% ipython --no-banner

In [1]: import numpy as np

In [2]: np.set_printoptions(precision=2, suppress=True, linewidth=100)

In [3]: rnd = lambda a: np.round(a, 2) + 0

In [4]: E = np.load("w.npy")

In [5]: print(E)
[[0 2 3 0 0 0 3 2]
 [0 0 0 3 1 2 0 1]
 [0 0 0 3 2 0 0 0]
 [0 0 0 0 1 0 0 3]
 [0 0 0 0 0 3 3 0]
 [0 0 0 0 0 0 2 1]
 [0 0 0 0 0 0 0 1]
 [0 0 0 0 0 0 0 0]]

In [6]: # triangular, det is the product of the diagonal

In [7]: print(E @ E)
[[ 0  0  0 15  8  4  0  5]
 [ 0  0  0  0  3  3  7 11]
 [ 0  0  0  0  3  6  6  9]
 [ 0  0  0  0  0  3  3  0]
 [ 0  0  0  0  0  0  6  6]
 [ 0  0  0  0  0  0  0  2]
 [ 0  0  0  0  0  0  0  0]
 [ 0  0  0  0  0  0  0  0]]

In [8]: print(np.prod(np.diag(E)), rnd(np.linalg.det(E)))
0 0.0

In [9]: left, sig, Vt = np.linalg.svd(E)

In [10]: print(np.argmax(sig[:-1] / (sig[1:] + 1e-6)) + 1)
6

In [11]: B = left[:, :6] @ np.diag(sig[:6]) @ Vt[:6]

In [12]: print(np.linalg.matrix_rank(E, rtol=0.05))
6

In [13]: print(np.linalg.matrix_rank(B))
6

In [14]: print(rnd(B))
[[0. 2. 3. 0. 0. 0. 3. 2.]
 [0. 0. 0. 3. 1. 2. 0. 1.]
 [0. 0. 0. 3. 2. 0. 0. 0.]
 [0. 0. 0. 0. 1. 0. 0. 3.]
 [0. 0. 0. 0. 0. 3. 3. 0.]
 [0. 0. 0. 0. 0. 0. 2. 1.]
 [0. 0. 0. 0. 0. 0. 0. 1.]
 [0. 0. 0. 0. 0. 0. 0. 0.]]

In [15]: print(rnd(np.abs(E - B).max()))
0.0

In [16]: print(rnd(np.linalg.norm(E - B, 2)), rnd(sig[6]))
0.0 0.0

In [17]: m1 = np.load("dump.npy")

In [18]: print(m1)
[[ 49   9  12 -18  18   6 -20   1]
 [  9  52  13  -7  15  34   5  19]
 [ 12  13  45 -12  10  25  -9   1]
 [-18  -7 -12  40 -11 -10  11  -4]
 [ 18  15  10 -11  36  -1 -10  24]
 [  6  34  25 -10  -1  63   4  17]
 [-20   5  -9  11 -10   4  36   5]
 [  1  19   1  -4  24  17   5  59]]

In [19]: r0 = np.array([-3, -1, 1, 3, 2, -3, -1, 3])

In [20]: B = m1 + np.outer(r0, np.eye(8)[5])

In [21]: print(B)
[[ 49.   9.  12. -18.  18.   3. -20.   1.]
 [  9.  52.  13.  -7.  15.  33.   5.  19.]
 [ 12.  13.  45. -12.  10.  26.  -9.   1.]
 [-18.  -7. -12.  40. -11.  -7.  11.  -4.]
 [ 18.  15.  10. -11.  36.   1. -10.  24.]
 [  6.  34.  25. -10.  -1.  60.   4.  17.]
 [-20.   5.  -9.  11. -10.   3.  36.   5.]
 [  1.  19.   1.  -4.  24.  20.   5.  59.]]

In [22]: print(rnd(np.linalg.det(B) / np.linalg.det(m1)), rnd(1 + np.linalg.solve(m1, r0)[5]))
0.92 0.92

In [23]: x = np.array([5, 5, 1, 0, 5, -1, -1, 2])

In [24]: target = B @ x

In [25]: print(target)
[ 411.  393.  205. -204.  412.  190. -163.  314.]

In [26]: print(rnd(np.linalg.solve(B, target)))
[ 5.  5.  1.  0.  5. -1. -1.  2.]

In [27]: print(rnd(np.linalg.solve(B.T, B[4])))
[0. 0. 0. 0. 1. 0. 0. 0.]

In [28]: t3 = np.stack([m1, -1 * m1, m1[::-1]])

In [29]: print(np.linalg.matrix_rank(t3))
[8 8 8]

In [30]: print(t3.sum(axis=0))
[[  1  19   1  -4  24  17   5  59]
 [-20   5  -9  11 -10   4  36   5]
 [  6  34  25 -10  -1  63   4  17]
 [ 18  15  10 -11  36  -1 -10  24]
 [-18  -7 -12  40 -11 -10  11  -4]
 [ 12  13  45 -12  10  25  -9   1]
 [  9  52  13  -7  15  34   5  19]
 [ 49   9  12 -18  18   6 -20   1]]

In [31]: print(rnd(np.linalg.norm(t3, axis=(1, 2))))
[173.19 173.19 173.19]

In [32]: B = np.array([[-2, 0, -3, -1, 3, -3, 0, 2, 1, -2, 3, 2],
    ...:     [-3, 2, 0, -2, 2, 1, 2, 3, 1, 2, -3, 1],
    ...:     [-2, 0, 0, -2, 0, 0, -3, 2, 3, 2, 0, 2],
    ...:     [2, 3, 2, 1, 3, 1, -1, 0, 1, 0, 0, 0],
    ...:     [-2, 0, -3, 2, -2, -3, -3, -1, 3, 0, 1, 2],
    ...:     [-3, -2, 0, 3, -2, 2, -1, 3, -2, 1, 0, 0],
    ...:     [-1, -3, -3, 0, -3, 3, 0, -2, 0, 1, 2, -2],
    ...:     [2, -3, 2, 3, -2, 3, -1, -3, 2, -3, 2, 3],
    ...:     [1, 2, -2, -3, -2, -3, 3, -2, -3, -3, 2, 3],
    ...:     [0, -1, -3, -3, -1, 0, -2, -3, 3, -1, -3, 3],
    ...:     [-2, -3, -1, 1, 2, 2, -1, -3, -2, 1, 3, -3],
    ...:     [3, 3, 1, -1, -1, 2, 0, -3, 3, 2, 0, 1]])

In [33]: M = np.triu(B)

In [34]: print(M)
[[-2  0 -3 -1  3 -3  0  2  1 -2  3  2]
 [ 0  2  0 -2  2  1  2  3  1  2 -3  1]
 [ 0  0  0 -2  0  0 -3  2  3  2  0  2]
 [ 0  0  0  1  3  1 -1  0  1  0  0  0]
 [ 0  0  0  0 -2 -3 -3 -1  3  0  1  2]
 [ 0  0  0  0  0  2 -1  3 -2  1  0  0]
 [ 0  0  0  0  0  0  0 -2  0  1  2 -2]
 [ 0  0  0  0  0  0  0 -3  2 -3  2  3]
 [ 0  0  0  0  0  0  0  0 -3 -3  2  3]
 [ 0  0  0  0  0  0  0  0  0 -1 -3  3]
 [ 0  0  0  0  0  0  0  0  0  0  3 -3]
 [ 0  0  0  0  0  0  0  0  0  0  0  1]]

In [35]: rng = np.random.default_rng(614595)

In [36]: idx = rng.permutation(12)

In [37]: print(idx)
[ 6  1  8  9  7  5 10  4  3  0  2 11]

In [38]: B = M[idx][:, idx]

In [39]: print(rnd(np.sort(np.abs(np.linalg.eigvals(B)))))
[0. 0. 1. 1. 1. 2. 2. 2. 2. 3. 3. 3.]

In [40]: print(np.trace(B))
-2

In [41]: r0, v = M[11], M[2]

In [42]: print(r0 @ r0)
1

In [43]: print(r0 @ v)
2

In [44]: p = (r0 @ v) / (r0 @ r0) * r0

In [45]: print(np.linalg.matrix_rank(np.outer(r0, v)))
1

In [46]: print(v - p)
[ 0.  0.  0. -2.  0.  0. -3.  2.  3.  2.  0.  0.]

In [47]: print((v - p) @ r0)
0.0

In [48]: left, sig, Vt = np.linalg.svd(M)

In [49]: vecs = Vt[:(sig > 1e-8).sum()]

In [50]: x = M[1] + -1 * M[10] + rng.integers(2) * np.eye(12)[9]

In [51]: print(x)
[ 0.  2.  0. -2.  2.  1.  2.  3.  1.  3. -6.  4.]

In [52]: print(np.allclose(vecs.T @ vecs @ x, x))
True

In [53]: print(np.linalg.matrix_rank(np.vstack([M, x])))
11

In [54]: def softmax(z):
    ...:     e = np.exp(z - z.max(axis=-1, keepdims=True))
    ...:     return e / e.sum(axis=-1, keepdims=True)
    ...: 

In [55]: print(rnd(softmax(M[2])))
[0.02 0.02 0.02 0.   0.02 0.02 0.   0.15 0.41 0.15 0.02 0.15]

In [56]: print(rnd(softmax(M).sum(axis=1)))
[1. 1. 1. 1. 1. 1. 1. 1. 1. 1. 1. 1.]

In [57]: print(rnd(softmax(10 * M[2])))
[0. 0. 0. 0. 0. 0. 0. 0. 1. 0. 0. 0.]

In [58]: scores = M @ M.T / np.sqrt(12)

In [59]: print(softmax(scores).round(6).argmax(axis=1))
[ 0  1  2  3  4  5  6  7  8  9 10  7]

In [60]: print(rnd(softmax(scores)[2] @ M))
[ 0.    0.    0.   -1.96 -0.03 -0.05 -2.98  1.95  2.99  1.96  0.01  2.  ]

In [61]: ang = np.radians(90)

In [62]: Rm = np.eye(12)

In [63]: Rm[4, 4] = Rm[2, 2] = np.cos(ang)

In [64]: Rm[4, 2], Rm[2, 4] = -np.sin(ang), np.sin(ang)

In [65]: print(rnd(Rm))
[[ 1.  0.  0.  0.  0.  0.  0.  0.  0.  0.  0.  0.]
 [ 0.  1.  0.  0.  0.  0.  0.  0.  0.  0.  0.  0.]
 [ 0.  0.  0.  0.  1.  0.  0.  0.  0.  0.  0.  0.]
 [ 0.  0.  0.  1.  0.  0.  0.  0.  0.  0.  0.  0.]
 [ 0.  0. -1.  0.  0.  0.  0.  0.  0.  0.  0.  0.]
 [ 0.  0.  0.  0.  0.  1.  0.  0.  0.  0.  0.  0.]
 [ 0.  0.  0.  0.  0.  0.  1.  0.  0.  0.  0.  0.]
 [ 0.  0.  0.  0.  0.  0.  0.  1.  0.  0.  0.  0.]
 [ 0.  0.  0.  0.  0.  0.  0.  0.  1.  0.  0.  0.]
 [ 0.  0.  0.  0.  0.  0.  0.  0.  0.  1.  0.  0.]
 [ 0.  0.  0.  0.  0.  0.  0.  0.  0.  0.  1.  0.]
 [ 0.  0.  0.  0.  0.  0.  0.  0.  0.  0.  0.  1.]]

In [66]: B = M @ Rm.T

In [67]: print(rnd(np.linalg.svd(M, compute_uv=False)), rnd(np.linalg.svd(B, compute_uv=False)))
[9.55 8.59 7.19 6.81 4.92 3.8  2.98 1.45 1.26 0.75 0.38 0.  ] [9.55 8.59 7.19 6.81 4.92 3.8  2.98 1.45 1.26 0.75 0.38 0.  ]

In [68]: print(rnd(np.linalg.det(Rm)), np.trace(Rm))
1.0 10.0
